$ python3 -q
>>> import numpy as np
>>> import numpy.linalg as la
>>> np.set_printoptions(precision=2, suppress=True, linewidth=120, legacy="1.25")
>>> def rnd(a):
...     return np.round(a, 2) + 0
... 
>>> W0 = np.array([[1.0, 0.5, 0.25, 0.12, 0.06],
...     [0.5, 1.0, 0.5, 0.25, 0.12],
...     [0.25, 0.5, 1.0, 0.5, 0.25],
...     [0.12, 0.25, 0.5, 1.0, 0.5],
...     [0.06, 0.12, 0.25, 0.5, 1.0]])
>>> rng = np.random.default_rng(56155)
>>> labels = rng.permutation(5)
>>> print(labels)
[4 1 0 2 3]
>>> Y = W0[labels][:, labels]
>>> print(Y)
[[1.   0.12 0.06 0.25 0.5 ]
 [0.12 1.   0.5  0.5  0.25]
 [0.06 0.5  1.   0.25 0.12]
 [0.25 0.5  0.25 1.   0.5 ]
 [0.5  0.25 0.12 0.5  1.  ]]
>>> print(rnd(np.sort(np.abs(la.eigvals(Y)))))
[0.36 0.45 0.69 1.24 2.26]
>>> vals, evecs = la.eigvalsh(Y)
Traceback (most recent call last):
  File "<python-input-11>", line 1, in <module>
    vals, evecs = la.eigvalsh(Y)
    ^^^^^^^^^^^
ValueError: too many values to unpack (expected 2)
>>> vals, evecs = la.eigh(Y)
>>> print(rnd(la.eigvalsh(Y + 5 * np.eye(5))))
[5.36 5.45 5.69 6.24 7.26]
>>> print(rnd(evecs.T @ Y @ evecs))
[[0.36 0.   0.   0.   0.  ]
 [0.   0.45 0.   0.   0.  ]
 [0.   0.   0.69 0.   0.  ]
 [0.   0.   0.   1.24 0.  ]
 [0.   0.   0.   0.   2.26]]
>>> print(rnd(la.svd(Y, compute_uv=False)))
[2.26 1.24 0.69 0.45 0.36]
>>> print(rnd(evecs.T @ evecs))
[[1. 0. 0. 0. 0.]
 [0. 1. 0. 0. 0.]
 [0. 0. 1. 0. 0.]
 [0. 0. 0. 1. 0.]
 [0. 0. 0. 0. 1.]]
>>> print(rnd(np.abs(evecs[:, -1])))
[0.36 0.48 0.36 0.53 0.48]
>>> print(np.unique(vals.round(6) + 0, return_counts=True)[1])
[1 1 1 1 1]
>>> vals, evecs = la.eigh(W0)
>>> vec = np.array([3, 8, 7, 4, 7])
>>> print(rnd(la.eigvalsh(W0[1:, 1:])))
[0.38 0.54 1.   2.08]
>>> print(rnd(vec @ W0 @ vec))
392.84
>>> print(rnd(vec @ W0 @ vec / (vec @ vec)), rnd(vals[0]), rnd(vals[-1]))
2.1 0.36 2.26
>>> print(np.abs(W0).sum(axis=1).max(), rnd(np.abs(vals).max()))
2.5 2.26
>>> print(rnd(evecs * np.sqrt(vals) @ evecs.T))
[[0.96 0.25 0.09 0.04 0.02]
 [0.25 0.93 0.24 0.09 0.04]
 [0.09 0.24 0.93 0.24 0.09]
 [0.04 0.09 0.24 0.93 0.25]
 [0.02 0.04 0.09 0.25 0.96]]
>>> print(rnd(evecs * np.abs(vals) @ evecs.T))
[[1.   0.5  0.25 0.12 0.06]
 [0.5  1.   0.5  0.25 0.12]
 [0.25 0.5  1.   0.5  0.25]
 [0.12 0.25 0.5  1.   0.5 ]
 [0.06 0.12 0.25 0.5  1.  ]]
>>> print(rnd(evecs * np.maximum(vals, 0) @ evecs.T))
[[1.   0.5  0.25 0.12 0.06]
 [0.5  1.   0.5  0.25 0.12]
 [0.25 0.5  1.   0.5  0.25]
 [0.12 0.25 0.5  1.   0.5 ]
 [0.06 0.12 0.25 0.5  1.  ]]
>>> vec = np.ones(5)
>>> for _ in range(3):
...     vec = W0 @ vec
...     vec /= la.norm(vec)
...     print(round(vec @ W0 @ vec, 2))
... 
2.25
2.26
2.26
>>> print(rnd(vec))
[0.36 0.48 0.52 0.48 0.36]
>>> A = np.load("mat.npy")
>>> print(A)
[[25.55 19.96 19.5 ]
 [-7.81 11.78 12.31]
 [-7.6  11.68 10.64]
 [29.73 20.07 18.91]
 [27.45 18.61 19.28]
 [29.84 20.44 19.9 ]
 [ 6.12 14.98  3.47]
 [26.15 21.05 19.04]
 [ 6.84 12.74  4.53]
 [-8.01 12.46 13.55]]
>>> hat = A @ la.solve(A.T @ A, A.T)
>>> print(rnd(la.eigvalsh(hat)))
[0. 0. 0. 0. 0. 0. 0. 1. 1. 1.]
>>> print(rnd(np.diag(hat)))
[0.18 0.33 0.28 0.22 0.22 0.23 0.65 0.18 0.32 0.39]
>>> arr = np.array([[-10, 4, -10], [-35, 14, -35], [0, 0, 0]])
>>> print(arr)
[[-10   4 -10]
 [-35  14 -35]
 [  0   0   0]]
>>> labels = rng.permutation(3)
>>> print(labels)
[2 1 0]
>>> Y = arr[labels][:, labels]
>>> print(rnd(np.sort(np.abs(la.eigvals(Y)))))
[0. 0. 4.]
>>> print(np.diag(Y))
[  0  14 -10]
>>> print(np.abs(np.diag(la.qr(arr)[1])) > 1e-9)
[ True False False]
>>> print(rnd(arr @ la.pinv(arr) @ arr))
[[-10.   4. -10.]
 [-35.  14. -35.]
 [  0.   0.   0.]]
>>> try:
...     la.inv(arr)
... except la.LinAlgError as e:
...     print("failed:", e)
... 
failed: Singular matrix
>>> print(np.allclose(arr[:-1].T @ la.lstsq(arr[:-1].T, arr[-1])[0], arr[-1]))
True
>>> print(rnd(np.trace(la.pinv(arr) @ arr)))
1.0
>>> rank = la.matrix_rank(arr)
>>> print(rank)
1
>>> ns = la.svd(arr)[2][rank:].T
>>> print(rnd(arr @ ns))
[[0. 0.]
 [0. 0.]
 [0. 0.]]
>>> print(ns.shape)
(3, 2)
>>> print([int(la.matrix_rank(np.delete(arr, i, axis=0))) for i in range(3)])
[1, 1, 1]
>>> print(la.matrix_rank(arr.T @ arr), la.matrix_rank(arr @ arr.T))
1 1
>>> print(rnd(ns @ ns.T))
[[ 0.54  0.19 -0.46]
 [ 0.19  0.93  0.19]
 [-0.46  0.19  0.54]]
>>> print([int(la.matrix_rank(arr[:, :j + 1])) for j in range(3)])
[1, 1, 1]
>>> feats = np.load("out15.npy")
>>> print(feats)
[[ 0  0  0  0]
 [ 3  1 -3 -2]
 [ 6  2 -6 -4]
 [ 6  2 -6 -4]
 [ 0  0  0  0]]
>>> # rows 2 and 3 are equal
>>> rank = la.matrix_rank(feats)
>>> print(rank)
1
>>> ns = la.svd(feats)[2][rank:].T
>>> print(np.allclose(feats @ ns, 0))
True
>>> print(ns.shape)
(4, 3)
>>> print(la.matrix_rank(feats.T @ feats), la.matrix_rank(feats @ feats.T))
1 1
>>> print([int(la.matrix_rank(feats[:, :j + 1])) for j in range(4)])
[1, 1, 1, 1]
>>> print([int(la.matrix_rank(np.delete(feats, i, axis=0))) for i in range(5)])
[1, 1, 1, 1, 1]
>>> F = np.load("sample8.npy")
>>> print(F)
[[  4 -12   0]
 [  3  -9   0]
 [  5 -15   0]
 [  2  -6   0]]
>>> # looks like rank 1
>>> U, sv, Vt = la.svd(F)
>>> print(np.argmax(sv[:-1] / (sv[1:] + 1e-6)) + 1)
1
>>> Y = U[:, :1] @ np.diag(sv[:1]) @ Vt[:1]
>>> print(la.matrix_rank(Y))
1
>>> print(la.matrix_rank(F, rtol=0.05))
1
>>> print(la.cond(F) > 100)
True
>>> print(rnd(la.norm(F, 2) / la.norm(F)))
1.0
>>> print(np.argsort(-la.norm(F, axis=0).round(6), kind="stable")[:3])
[1 0 2]
>>> m1 = np.loadtxt("layer13.csv", delimiter=",")
>>> print(m1)
[[-3.  0.  0.  0.  0.]
 [ 0.  1.  2. -4. -4.]
 [ 0.  2. -2. -2. -2.]
 [ 0. -4. -2.  1.  4.]
 [ 0. -4. -2.  4.  1.]]
>>> vec = np.array([4, 1, 3, 3, 4])
>>> target = m1 @ vec
>>> c, lr = np.zeros(5), 1 / la.norm(m1, 2) ** 2
>>> for i in range(10):
...     c -= lr * m1.T @ (m1 @ c - target)
...     if i % 2 == 0: print(i, round(la.norm(m1 @ c - target), 2))
... 
0 18.27
2 15.13
4 12.53
6 10.37
8 8.59
>>> print(rnd(la.cond(m1)))
3.33
>>> print(rnd(la.norm(m1)))
11.66
>>> print(m1.shape)
(5, 5)
>>> print(m1.sum(axis=0))
[-3. -5. -4. -1. -1.]
>>> m1[:, 5]
Traceback (most recent call last):
  File "<python-input-89>", line 1, in <module>
    m1[:, 5]
    ~~^^^^^^
IndexError: index 5 is out of bounds for axis 1 with size 5
>>> print(la.matrix_rank(m1))
5
>>> print(np.trace(m1))
-2.0
>>> print(rnd(la.det(m1)))
810.0
>>> M = np.loadtxt("x.csv", delimiter=",")
>>> print(M)
[[0. 0.]
 [0. 1.]]
>>> print(rnd(M @ la.pinv(M) @ M))
[[0. 0.]
 [0. 1.]]
>>> print(np.prod(np.diag(M)), rnd(la.det(M)))
0.0 0.0
>>> print(la.matrix_rank(M - M[0, 0] * np.eye(2)))
1
>>> print(rnd(np.sort(la.eigvals(M))))
[0. 1.]
>>> print(M @ M)
[[0. 0.]
 [0. 1.]]
>>> print([int(la.matrix_rank(la.matrix_power(M, p))) for p in range(1, 3)])
[1, 1]
>>> vals, evecs = la.eigh(M)
>>> vec = np.array([-3, -1])
>>> print((np.sign(evecs[:, -1].round(6)) == np.sign(evecs[0, -1].round(6))).astype(int))
[1 0]
>>> print(rnd(la.eigvalsh(M[1:, 1:])))
[1.]
>>> print(vec @ M @ vec)
1.0
>>> print(np.abs(M).sum(axis=1).max(), np.abs(vals).max())
1.0 1.0
>>> print(vec @ M @ vec / (vec @ vec), vals[0], vals[-1])
0.1 0.0 1.0
>>> print(evecs * np.abs(vals) @ evecs.T)
[[0. 0.]
 [0. 1.]]
>>> vals, evecs = la.eigh(M)
>>> print(rnd(la.eigvalsh(M + -3 * np.eye(2))))
[-3. -2.]
>>> print(evecs.T @ M @ evecs)
[[0. 0.]
 [0. 1.]]
>>> print((vals > 1e-8).sum(), (vals < -1e-8).sum())
1 0
>>> print(vals.sum(), np.trace(M))
1.0 1.0
>>> print(rnd(la.eigvalsh(M @ M)))
[0. 1.]
>>> print(evecs @ np.diag(vals) @ evecs.T)
[[0. 0.]
 [0. 1.]]
>>> labels = rng.permutation(2)
>>> print(labels)
[1 0]
>>> Y = M[labels][:, labels]
>>> print(np.allclose(Y, M))
False
>>> E = np.loadtxt("m.csv", delimiter=",")
>>> print(E)
[[ 0.  2.  0.]
 [-2.  0. -1.]
 [ 0.  1.  0.]]
>>> print([round(float(x), 2) for x in la.svd(feats, compute_uv=False)[:3]])
[14.39, 0.0, 0.0]
>>> print(la.cond(feats) > 100)
True
>>> print(la.matrix_rank(feats, rtol=0.1))
1
>>> print(rnd(la.norm(feats, 2) / la.norm(feats)))
1.0
>>> U, sv, Vt = la.svd(M)
>>> evecs = Vt[:(sv > 1e-8).sum()]
>>> vec = M[0] + -3 * M[1] + rng.integers(2) * np.eye(2)[0]
>>> print(vec)
[ 1. -3.]
>>> print(np.allclose(evecs.T @ evecs @ vec, vec))
False
>>> print(rnd(la.norm(vec - evecs.T @ evecs @ vec)))
1.0
>>> Y = np.array([[-1, 2, 1], [0, -2, -2], [1, -3, 3], [3, -3, 1], [-2, 3, 0]])
>>> print(rnd(np.einsum("ij->j", W0)))
[1.93 2.37 2.5  2.37 1.93]
>>> print(la.matrix_rank(np.vstack([W0, Y.T])))
5
